$ python -q
>>> import numpy as np
>>> np.set_printoptions(precision=2, suppress=True, linewidth=100)
>>> def rd(a):
...     return np.round(a, 2) + 0
... 
>>> m1 = np.load("test15.npy")
>>> m1
array([[  0.27,   1.23,   0.6 ,   0.62,   0.34,   0.96,   1.54,   0.62,   0.61],
       [ -0.07,  -0.37,  -0.21,  -0.19,  -0.1 ,  -0.26,  -0.46,  -0.22,  -0.18],
       [  0.  ,   0.16,   0.02,   0.07,   0.03,   0.09,   0.16,   0.1 ,   0.06],
       [ -2.22,  -8.94,  -4.47,  -4.47,  -2.24,  -6.7 , -11.21,  -4.47,  -4.42],
       [  0.24,   0.96,   0.48,   0.5 ,   0.26,   0.72,   1.18,   0.47,   0.45],
       [  1.83,   7.35,   3.65,   3.64,   1.79,   5.5 ,   9.17,   3.67,   3.66],
       [  1.23,   5.05,   2.51,   2.52,   1.26,   3.81,   6.32,   2.53,   2.51],
       [ -0.07,  -0.29,  -0.15,  -0.15,  -0.11,  -0.19,  -0.35,  -0.15,  -0.17],
       [  1.1 ,   4.36,   2.16,   2.18,   1.06,   3.26,   5.42,   2.2 ,   2.16],
       [  0.07,   0.32,   0.15,   0.19,   0.06,   0.24,   0.42,   0.14,   0.18],
       [  1.83,   7.23,   3.58,   3.61,   1.79,   5.36,   8.97,   3.58,   3.57],
       [  0.37,   1.55,   0.8 ,   0.79,   0.39,   1.15,   1.95,   0.75,   0.75],
       [ -0.38,  -1.4 ,  -0.71,  -0.71,  -0.4 ,  -1.04,  -1.73,  -0.68,  -0.7 ],
       [ -2.39,  -9.38,  -4.72,  -4.66,  -2.38,  -7.06, -11.69,  -4.71,  -4.73],
       [ -0.05,  -0.15,  -0.07,  -0.06,  -0.01,  -0.12,  -0.15,  -0.07,  -0.08],
       [  0.75,   2.84,   1.41,   1.45,   0.7 ,   2.13,   3.51,   1.42,   1.42],
       [ -0.12,  -0.48,  -0.27,  -0.27,  -0.13,  -0.43,  -0.64,  -0.28,  -0.27]])
>>> np.linalg.matrix_rank(m1, rtol=0.1)
np.int64(1)
>>> t3 = np.stack([m1, 2 * m1, m1[::-1]])
>>> np.linalg.matrix_rank(t3.reshape(3, -1))
np.int64(2)
>>> (t3 @ m1.T).shape
(3, 17, 17)
>>> W = np.array([[2, 2],
...     [2, 0],
...     [2, 2],
...     [2, 2],
...     [0, 1],
...     [2, 1],
...     [0, 0],
...     [0, 1],
...     [1, 1]])
>>> c = np.array([0, 5])
>>> hid = np.maximum(m1 @ W + c, 0)
>>> np.linalg.matrix_rank(hid)
np.int64(2)
>>> (hid > 0).astype(int)
array([[1, 1],
       [0, 1],
       [1, 1],
       [0, 0],
       [1, 1],
       [1, 1],
       [1, 1],
       [0, 1],
       [1, 1],
       [1, 1],
       [1, 1],
       [1, 1],
       [0, 0],
       [0, 0],
       [0, 1],
       [1, 1],
       [0, 1]])
>>> W2 = np.array([[2, 0], [-1, 3]])
>>> (hid @ W2).round(6).argmax(axis=1)
array([1, 1, 1, 0, 1, 1, 1, 1, 1, 1, 1, 1, 0, 0, 1, 1, 1])
>>> Uu, s, VT = np.linalg.svd(m1)
>>> rd(s)
array([37.64,  0.14,  0.11,  0.1 ,  0.08,  0.07,  0.06,  0.05,  0.03])
>>> other = Uu[:, :1] @ np.diag(s[:1]) @ VT[:1]
>>> np.linalg.matrix_rank(other)
np.int64(1)
>>> rd(np.linalg.norm(m1 - other, 2)), rd(s[1])
(np.float64(0.14), np.float64(0.14))
>>> m1.shape
(17, 9)
>>> rd(np.linalg.svd(m1, compute_uv=False))
array([37.64,  0.14,  0.11,  0.1 ,  0.08,  0.07,  0.06,  0.05,  0.03])
>>> np.unravel_index(np.abs(m1).argmax(), m1.shape)
(np.int64(13), np.int64(6))
>>> rd(np.linalg.norm(m1))
np.float64(37.64)
>>> np.linalg.matrix_rank(m1)
np.int64(9)
>>> np.count_nonzero(m1)
np.int64(152)
>>> np.abs(m1).max()
np.float64(11.69)
>>> M = np.loadtxt("sample12.csv", delimiter=",")
>>> M
array([[ 1., -1.,  1., -1., -1.,  1., -1.,  1.],
       [ 1.,  1.,  1.,  1.,  1.,  1.,  1.,  1.],
       [ 1., -1., -1.,  1.,  1., -1., -1.,  1.],
       [ 1.,  1., -1., -1.,  1.,  1., -1., -1.],
       [ 1., -1., -1.,  1., -1.,  1.,  1., -1.]])
>>> other = M / np.linalg.norm(M, axis=1, keepdims=True)
>>> C2 = other @ other.T
>>> rd(C2[2])
array([0., 0., 1., 0., 0.])
>>> rd(np.linalg.norm(other, axis=1))
array([1., 1., 1., 1., 1.])
>>> (np.abs(C2) > 0.9).astype(int)
array([[1, 0, 0, 0, 0],
       [0, 1, 0, 0, 0],
       [0, 0, 1, 0, 0],
       [0, 0, 0, 1, 0],
       [0, 0, 0, 0, 1]])
>>> np.argwhere(np.triu(np.abs(C2) > 0.95, 1))
array([], shape=(0, 2), dtype=int64)
>>> np.degrees(np.arccos(np.clip(C2[2, 4], -1, 1)))
np.float64(90.0)
>>> C2 = M.T @ M
>>> rd(np.linalg.svd(M, compute_uv=False) ** 2)
array([8., 8., 8., 8., 8.])
>>> np.diag(C2)
array([5., 5., 5., 5., 5., 5., 5., 5.])
>>> x = np.array([-1, 1, 1, -3, -1, -3, -2, -1])
>>> h = np.maximum(M @ x, 0)
>>> np.flatnonzero(h > 1e-9)
array([0, 3])
>>> np.maximum(M @ (3 * x), 0)
array([3., 0., 0., 3., 0.])
>>> M.T @ h
array([ 2.,  0.,  0., -2.,  0.,  2., -2.,  0.])
>>> W = np.array([[-2, 0, -1, -1],
...     [2, 0, -1, 2],
...     [-2, 1, 2, 0],
...     [0, 2, 1, 2],
...     [-2, 0, 1, 1],
...     [-2, 1, 1, 2],
...     [2, -1, 1, 0],
...     [0, -2, 0, 0]])
>>> c = np.array([2, 4, 1, 4])
>>> hid = np.maximum(M @ W + c, 0)
>>> np.linalg.matrix_rank(hid)
np.int64(4)
>>> W2 = np.array([[3, 2, 0], [0, 3, 3], [2, 1, 3], [2, 2, 0]])
>>> hid @ W2
array([[ 2., 10., 12.],
       [30., 40., 30.],
       [ 4., 13.,  9.],
       [12., 27., 15.],
       [16., 34., 24.]])
>>> arr = np.array([[2, -1, 4, 0, -1, 1, -1],
...     [-1, 1, -2, -1, 1, 0, 0],
...     [4, -2, 8, 0, -2, 2, -2],
...     [0, -1, 0, 2, -1, -1, 1],
...     [-1, 1, -2, -1, 1, 0, 0],
...     [1, 0, 2, -1, 0, 1, -1],
...     [-1, 0, -2, 1, 0, -1, 1]])
>>> w, V = np.linalg.eigh(arr)
>>> x = np.array([-2, -3, 1, -1, -1, -2, 0])
>>> rd(V * np.abs(w) @ V.T)
array([[ 2., -1.,  4.,  0., -1.,  1., -1.],
       [-1.,  1., -2., -1.,  1.,  0.,  0.],
       [ 4., -2.,  8.,  0., -2.,  2., -2.],
       [ 0., -1.,  0.,  2., -1., -1.,  1.],
       [-1.,  1., -2., -1.,  1.,  0.,  0.],
       [ 1.,  0.,  2., -1.,  0.,  1., -1.],
       [-1.,  0., -2.,  1.,  0., -1.,  1.]])
>>> Uu, s, VT = np.linalg.svd(arr, full_matrices=False)
>>> rd(np.sqrt((s ** 2).sum())), rd(np.linalg.norm(arr))
(np.float64(12.65), np.float64(12.65))
>>> np.abs(Uu[:, 0]).round(6).argmax()
np.int64(2)
>>> Uu.shape, s.shape, VT.shape
((7, 7), (7,), (7, 7))
>>> (s > 1e-8).sum()
np.int64(2)
>>> np.allclose(Uu * s @ VT, arr)
True
>>> rd(s)
array([12.,  4.,  0.,  0.,  0.,  0.,  0.])
>>> rd(Uu.T @ arr @ VT.T)
array([[12.,  0.,  0.,  0.,  0.,  0.,  0.],
       [ 0.,  4.,  0.,  0.,  0.,  0.,  0.],
       [ 0.,  0.,  0.,  0.,  0.,  0.,  0.],
       [ 0.,  0.,  0.,  0.,  0.,  0.,  0.],
       [ 0.,  0.,  0.,  0.,  0.,  0.,  0.],
       [ 0.,  0.,  0.,  0.,  0.,  0.,  0.],
       [ 0.,  0.,  0.,  0.,  0.,  0.,  0.]])
>>> w, V = np.linalg.eigh(arr)
>>> rd(np.linalg.eigvalsh(arr @ arr))
array([  0.,   0.,   0.,   0.,   0.,  16., 144.])
>>> rd(np.linalg.eigvalsh(arr + -3 * np.eye(7)))
array([-3., -3., -3., -3., -3.,  1.,  9.])
>>> rd(w.sum()), np.trace(arr)
(np.float64(16.0), np.int64(16))
>>> rd(V.T @ V)
array([[1., 0., 0., 0., 0., 0., 0.],
       [0., 1., 0., 0., 0., 0., 0.],
       [0., 0., 1., 0., 0., 0., 0.],
       [0., 0., 0., 1., 0., 0., 0.],
       [0., 0., 0., 0., 1., 0., 0.],
       [0., 0., 0., 0., 0., 1., 0.],
       [0., 0., 0., 0., 0., 0., 1.]])
>>> (w > 1e-8).sum(), (w < -1e-8).sum()
(np.int64(2), np.int64(0))
>>> Uu, s, VT = np.linalg.svd(arr)
>>> rd(s)
array([12.,  4.,  0.,  0.,  0.,  0.,  0.])
>>> other = Uu[:, :2] @ np.diag(s[:2]) @ VT[:2]
>>> rd(np.linalg.norm(arr - other) / np.linalg.norm(arr))
np.float64(0.0)
>>> np.linalg.matrix_rank(other)
np.int64(2)
>>> rd(np.abs(arr - other).max())
np.float64(0.0)
>>> np.linalg.matrix_rank(arr, rtol=0.05)
np.int64(2)
>>> W = np.array([[-2, -3], [3, -1], [3, 1], [0, -3], [-2, 0], [-1, -3], [1, 0]])
>>> c = np.array([-3, 1])
>>> hid = np.maximum(arr @ W + c, 0)
>>> np.linalg.matrix_rank(hid)
np.int64(2)
>>> W2 = np.array([[-2, -1, 0], [1, 2, 0]])
>>> (hid @ W2).round(6).argmax(axis=1)
array([2, 1, 2, 0, 1, 0, 1])
>>> W @ W2
array([[ 1, -4,  0],
       [-7, -5,  0],
       [-5, -1,  0],
       [-3, -6,  0],
       [ 4,  2,  0],
       [-1, -5,  0],
       [-2, -1,  0]])
